In [1]: import numpy as np

In [2]: import numpy.linalg as la

In [3]: np.set_printoptions(precision=2, suppress=True, linewidth=120)

In [4]: rd = lambda a: np.round(a, 2) + 0

In [5]: W0 = np.load("data.npy")

In [6]: print(W0)
[[0 0 1 0 0 0]
 [0 0 0 0 1 0]
 [1 0 0 0 1 0]
 [0 0 0 0 1 0]
 [0 1 1 1 0 0]
 [0 0 0 0 0 0]]

In [7]: U, sig, Vt = la.svd(W0)

In [8]: print(np.argmax(sig[:-1] / (sig[1:] + 1e-6)) + 1)
4

In [9]: print(rd(sig))
[1.85 1.85 0.77 0.77 0.   0.  ]

In [10]: M2 = U[:, :4] @ np.diag(sig[:4]) @ Vt[:4]

In [11]: print(la.matrix_rank(W0, rtol=0.05))
4

In [12]: print(la.matrix_rank(M2))
4

In [13]: r = la.matrix_rank(W0)

In [14]: print(r)
4

In [15]: N = la.svd(W0)[2][r:].T

In [16]: print(np.allclose(W0 @ N, 0))
True

In [17]: print([int(la.matrix_rank(np.delete(W0, i, axis=0))) for i in range(6)])
[3, 4, 3, 4, 3, 4]

In [18]: print(rd(W0 @ N))
[[0. 0.]
 [0. 0.]
 [0. 0.]
 [0. 0.]
 [0. 0.]
 [0. 0.]]

In [19]: print(la.matrix_rank(W0.T @ W0), la.matrix_rank(W0 @ W0.T))
4 4

In [20]: print(np.all(la.eigvalsh(W0) > 0))
False

In [21]: x = np.array([2, 1, 1, 2, 1, 0])

In [22]: print(W0 @ x)
[1 1 3 1 4 0]

In [23]: print(W0 * x)
[[0 0 1 0 0 0]
 [0 0 0 0 1 0]
 [2 0 0 0 1 0]
 [0 0 0 0 1 0]
 [0 1 1 2 0 0]
 [0 0 0 0 0 0]]

In [24]: print(np.einsum("ij,j->i", W0, x))
[1 1 3 1 4 0]

In [25]: print(W0 @ np.eye(6)[5])
[0. 0. 0. 0. 0. 0.]

In [26]: def softmax(z):
    ...:     e = np.exp(z - z.max(axis=-1, keepdims=True))
    ...:     return e / e.sum(axis=-1, keepdims=True)
    ...: 

In [27]: print(rd(softmax(10 * W0[1])))
[0. 0. 0. 0. 1. 0.]

In [28]: print(rd(softmax(W0).sum(axis=1)))
[1. 1. 1. 1. 1. 1.]

In [29]: print(rd(softmax(W0[1] + 4)))
[0.13 0.13 0.13 0.13 0.35 0.13]

In [30]: att = W0 @ W0.T / np.sqrt(6)

In [31]: print(rd(softmax(att + np.triu(np.full(att.shape, -np.inf), 1))))
[[1.   0.   0.   0.   0.   0.  ]
 [0.4  0.6  0.   0.   0.   0.  ]
 [0.21 0.32 0.47 0.   0.   0.  ]
 [0.18 0.27 0.27 0.27 0.   0.  ]
 [0.19 0.13 0.13 0.13 0.43 0.  ]
 [0.17 0.17 0.17 0.17 0.17 0.17]]

In [32]: m1 = np.loadtxt("block10.csv", delimiter=",")

In [33]: print(rd(m1))
[[-0.84  1.27  1.54  1.29 -3.44  1.14  0.31 -0.2  -2.21  0.7 ]
 [-2.11 -0.05 -0.79  3.25  0.01 -0.02 -2.11  1.13  1.25 -1.45]
 [-1.68 -0.16 -3.39 -1.54 -0.97  1.46  1.49  1.43 -0.61 -0.76]
 [-0.63 -2.45 -0.37 -1.6  -2.07 -2.12 -2.43  0.14 -0.24  1.06]
 [ 1.05  0.1   1.11 -0.38 -1.85 -1.91  1.56  1.42  1.21 -3.09]
 [-3.79  0.25  2.11 -1.66  1.04 -0.4   0.54 -1.05  0.16 -0.84]
 [ 0.    3.44 -1.85 -0.5  -0.45 -2.06 -0.97 -1.98 -0.05 -0.38]
 [-0.21 -0.47 -0.3   0.12 -1.77  1.23  0.87 -2.15  3.69  0.98]
 [ 0.63 -1.89 -0.53  0.38 -0.09  0.93 -0.42 -3.04 -1.54 -2.82]
 [-0.84 -1.28 -0.94  2.13  0.31 -2.59  2.78 -0.84 -0.8   1.19]]

In [34]: print(rd(la.norm(m1, axis=0)))
[5. 5. 5. 5. 5. 5. 5. 5. 5. 5.]

In [35]: M2 = m1 / np.sqrt((m1 ** 2).mean(axis=1, keepdims=True))

In [36]: print(rd(la.norm(M2, axis=1)))
[3.16 3.16 3.16 3.16 3.16 3.16 3.16 3.16 3.16 3.16]

In [37]: print(rd(M2[4]))
[ 0.67  0.06  0.7  -0.24 -1.17 -1.2   0.99  0.9   0.76 -1.95]

In [38]: x = np.array([1, 2, 3, 1, 0, 0, 3, 2, 1, 2])

In [39]: h1 = np.maximum(m1 @ x, 0)

In [40]: print(rd(h1))
[7.33 0.   0.   0.   6.75 0.   0.   2.02 0.   4.16]

In [41]: print(rd(np.maximum(m1 @ x, 0) - np.maximum(-m1 @ x, 0)))
[  7.33  -7.02  -8.52 -13.39   6.75  -0.61  -6.87   2.02 -18.86   4.16]

In [42]: print(rd(np.maximum(m1 @ (3 * x), 0)))
[21.98  0.    0.    0.   20.26  0.    0.    6.07  0.   12.49]

In [43]: print(rd(np.tanh(m1 @ x)))
[ 1.   -1.   -1.   -1.    1.   -0.55 -1.    0.97 -1.    1.  ]
